$ ipython --no-banner

In [1]: import numpy as np

In [2]: import numpy.linalg as la

In [3]: np.set_printoptions(suppress=True, linewidth=100)

In [4]: feats = np.load("data.npy")

In [5]: feats.round(2)
Out[5]: 
array([[0.5 , 0.33, 0.17],
       [0.29, 0.29, 0.43],
       [0.  , 0.5 , 0.5 ]])

In [6]: x0 = np.array([0, 3, 2])

In [7]: la.norm(feats @ x0) <= la.norm(feats, 2) * la.norm(x0) + 1e-9
Out[7]: np.True_

In [8]: np.round(feats * x0, 2)
Out[8]: 
array([[0.  , 1.  , 0.33],
       [0.  , 0.86, 0.86],
       [0.  , 1.5 , 1.  ]])

In [9]: (feats @ x0).argmax()
Out[9]: np.int64(2)

In [10]: np.round(feats @ np.ones(3), 2)
Out[10]: array([1., 1., 1.])

In [11]: np.round(np.einsum("ij,j->i", feats, x0), 2)
Out[11]: array([1.33, 1.71, 2.5 ])

In [12]: np.round(feats @ (2 * x0), 2)
Out[12]: array([2.67, 3.43, 5.  ])

In [13]: rng = np.random.default_rng(90)

In [14]: z = rng.permutation(3)

In [15]: out = feats[:, z] * rng.choice([-1, 1], 3)

In [16]: out.round(2)
Out[16]: 
array([[-0.33,  0.17, -0.5 ],
       [-0.29,  0.43, -0.29],
       [-0.5 ,  0.5 , -0.  ]])

In [17]: U, _, Vh = la.svd(feats.T @ out)

In [18]: z
Out[18]: array([1, 2, 0])

In [19]: np.round(la.matrix_power(feats, 100), 2)
Out[19]: 
array([[0.22, 0.38, 0.4 ],
       [0.22, 0.38, 0.4 ],
       [0.22, 0.38, 0.4 ]])

In [20]: pr = np.eye(3)[0]

In [21]: for _ in range(3):
    ...:     pr = pr @ feats
    ...:     print(pr.round(2))
    ...: 
[0.5  0.33 0.17]
[0.35 0.35 0.31]
[0.27 0.37 0.36]

In [22]: A = np.loadtxt("case8.csv", delimiter=",")

In [23]: A
Out[23]: 
array([[9., 3.],
       [3., 1.]])

In [24]: r = la.matrix_rank(A)

In [25]: r
Out[25]: np.int64(1)

In [26]: ns = la.svd(A)[2][r:].T

In [27]: np.round(ns @ ns.T, 2)
Out[27]: 
array([[ 0.1, -0.3],
       [-0.3,  0.9]])

In [28]: [int(la.matrix_rank(A[:, :j + 1])) for j in range(2)]
Out[28]: [1, 1]

In [29]: [int(la.matrix_rank(A[:i])) for i in range(1, len(A) + 1)]
Out[29]: [1, 1]

In [30]: print([int(la.matrix_rank(np.delete(A, i, axis=0))) for i in range(2)])
[1, 1]

In [31]: np.round(A @ ns, 2) + 0
Out[31]: 
array([[0.],
       [0.]])

In [32]: la.matrix_rank(A.T @ A), la.matrix_rank(A @ A.T)
Out[32]: (np.int64(1), np.int64(1))

In [33]: print(np.round(A @ la.pinv(A) @ A, 2))
[[9. 3.]
 [3. 1.]]

In [34]: print(np.abs(np.diag(la.qr(A)[1])) > 1e-9)
[ True False]

In [35]: round(float(np.trace(la.pinv(A) @ A)), 2)
Out[35]: 1.0

In [36]: np.unique(A.round(6), axis=0).shape
Out[36]: (2, 2)

In [37]: print(np.allclose(A[:-1].T @ la.lstsq(A[:-1].T, A[-1])[0], A[-1]))
True

In [38]: la.lstsq(A[:-1].T, A[-1])[2]
Out[38]: np.int32(1)

In [39]: vals, vecs = la.eigh(A)

In [40]: x0 = np.array([2, -2])

In [41]: print(x0 @ A @ x0 / (x0 @ x0), round(float(vals[0]), 2), vals[-1])
2.0 0.0 10.0

In [42]: x0 @ A @ x0
Out[42]: np.float64(16.0)

In [43]: np.round(vecs * np.abs(vals) @ vecs.T, 2)
Out[43]: 
array([[9., 3.],
       [3., 1.]])

In [44]: z = rng.permutation(2)

In [45]: z
Out[45]: array([1, 0])

In [46]: out = A[z][:, z]

In [47]: out
Out[47]: 
array([[1., 3.],
       [3., 9.]])

In [48]: np.trace(out)
Out[48]: np.float64(10.0)

In [49]: np.round(np.sort(np.abs(la.eigvals(out))), 2)
Out[49]: array([ 0., 10.])

In [50]: np.diag(out)
Out[50]: array([1., 9.])

In [51]: print(np.round(la.det(out), 2), np.round(la.det(A[z]), 2))
-0.0 -0.0

In [52]: data = np.array([[0.05, -20.09, -40.59],
    ...:     [0.0, -21.5, -39.85],
    ...:     [0.22, -20.05, -39.76],
    ...:     [-1.08, -20.07, -39.85],
    ...:     [0.35, -20.42, -40.16],
    ...:     [-0.62, -19.22, -41.06],
    ...:     [-0.12, -21.11, -40.33],
    ...:     [-0.08, -16.83, -41.13],
    ...:     [0.07, -19.45, -40.15],
    ...:     [-0.51, -20.02, -39.12],
    ...:     [1.13, -18.64, -40.02],
    ...:     [0.6, -21.06, -40.81]])

In [53]: x0 = np.array([3, 0, 3])

In [54]: rhs = data @ x0

In [55]: print(np.round(la.lstsq(data, rhs)[0], 2) + 0)
[3. 0. 3.]

In [56]: np.round(la.pinv(data) @ data, 2) + 0
Out[56]: 
array([[1., 0., 0.],
       [0., 1., 0.],
       [0., 0., 1.]])

In [57]: rhs.round(2)
Out[57]: 
array([-121.62, -119.55, -118.62, -122.79, -119.43, -125.04, -121.35, -123.63, -120.24, -118.89,
       -116.67, -120.63])

In [58]: rhs = rhs + 0.02 * rng.normal(size=12)

In [59]: rhs.round(2)
Out[59]: 
array([-121.61, -119.56, -118.62, -122.75, -119.41, -125.03, -121.35, -123.63, -120.21, -118.89,
       -116.66, -120.62])

In [60]: b, *_ = la.lstsq(data, rhs)

In [61]: b.round(2) + 0
Out[61]: array([3., 0., 3.])

In [62]: print([round(float(la.norm(la.solve(data.T @ data + lam * np.eye(3), data.T @ rhs))), 2) for lam in (0, 1, 10, 100)])
[4.24, 3.78, 2.91, 2.69]

In [63]: np.round(data.T @ (rhs - data @ b), 2) + 0
Out[63]: array([0., 0., 0.])

In [64]: b.round()
Out[64]: array([3., 0., 3.])

In [65]: G = np.cov(data, rowvar=False)

In [66]: G.round(2)
Out[66]: 
array([[ 0.33,  0.02, -0.03],
       [ 0.02,  1.58, -0.28],
       [-0.03, -0.28,  0.34]])

In [67]: np.round(np.polyfit(data[:, 1], data[:, 0], 1), 2)
Out[67]: array([0.01, 0.29])

In [68]: np.round(np.corrcoef(data.T), 2)
Out[68]: 
array([[ 1.  ,  0.03, -0.1 ],
       [ 0.03,  1.  , -0.38],
       [-0.1 , -0.38,  1.  ]])

In [69]: out = G / np.sqrt((G ** 2).mean(axis=1, keepdims=True))

In [70]: print(la.matrix_rank(out) == la.matrix_rank(G))
True

In [71]: out[1].round(2)
Out[71]: array([ 0.03,  1.71, -0.3 ])

In [72]: print(np.round(G - G.mean(axis=1, keepdims=True), 2))
[[ 0.22 -0.08 -0.14]
 [-0.42  1.14 -0.72]
 [-0.04 -0.29  0.33]]

In [73]: print(np.argsort(-la.norm(data, axis=0).round(6), kind="stable")[:3])
[2 1 0]

In [74]: la.matrix_rank(data, rtol=0.1)
Out[74]: np.int64(1)

In [75]: la.cond(data) > 100
Out[75]: np.False_

In [76]: np.round(np.abs(la.svd(data)[2][-1]), 2)
Out[76]: array([1.  , 0.03, 0.01])

In [77]: np.round(la.norm(data, 2) / la.norm(data), 2)
Out[77]: np.float64(1.0)

In [78]: mat = np.load("m.npy")

In [79]: mat
Out[79]: 
array([[-10.12,   0.01,   6.13],
       [  5.99,   8.93,  -0.23],
       [ -6.99,  12.07,   9.19],
       [-12.03,  -2.91,   5.96]])

In [80]: x0 = np.array([3, 2, 2])

In [81]: rhs = mat @ x0

In [82]: print(np.round(la.solve(mat.T @ mat, mat.T @ rhs), 2))
[3. 2. 2.]

In [83]: print(np.round(la.pinv(mat) @ mat, 2) + 0)
[[1. 0. 0.]
 [0. 1. 0.]
 [0. 0. 1.]]

In [84]: rhs.round(2)
Out[84]: array([-18.08,  35.37,  21.55, -29.99])

In [85]: la.solve(mat, rhs)
LinAlgError: Last 2 dimensions of the array must be square


In [86]: rhs = rhs + 0.02 * rng.normal(size=4)

In [87]: print(rhs.round(2))
[-18.09  35.4   21.53 -29.99]

In [88]: b, *_ = la.lstsq(mat, rhs)

In [89]: [round(float(la.norm(la.solve(mat.T @ mat + lam * np.eye(3), mat.T @ rhs))), 2) for lam in (0, 1, 10, 100)]
Out[89]: [4.05, 3.32, 3.2, 2.41]

In [90]: np.round(mat.T @ (rhs - mat @ b), 2) + 0
Out[90]: array([0., 0., 0.])

In [91]: round(la.norm(rhs - mat @ b), 2)
Out[91]: np.float64(0.0)
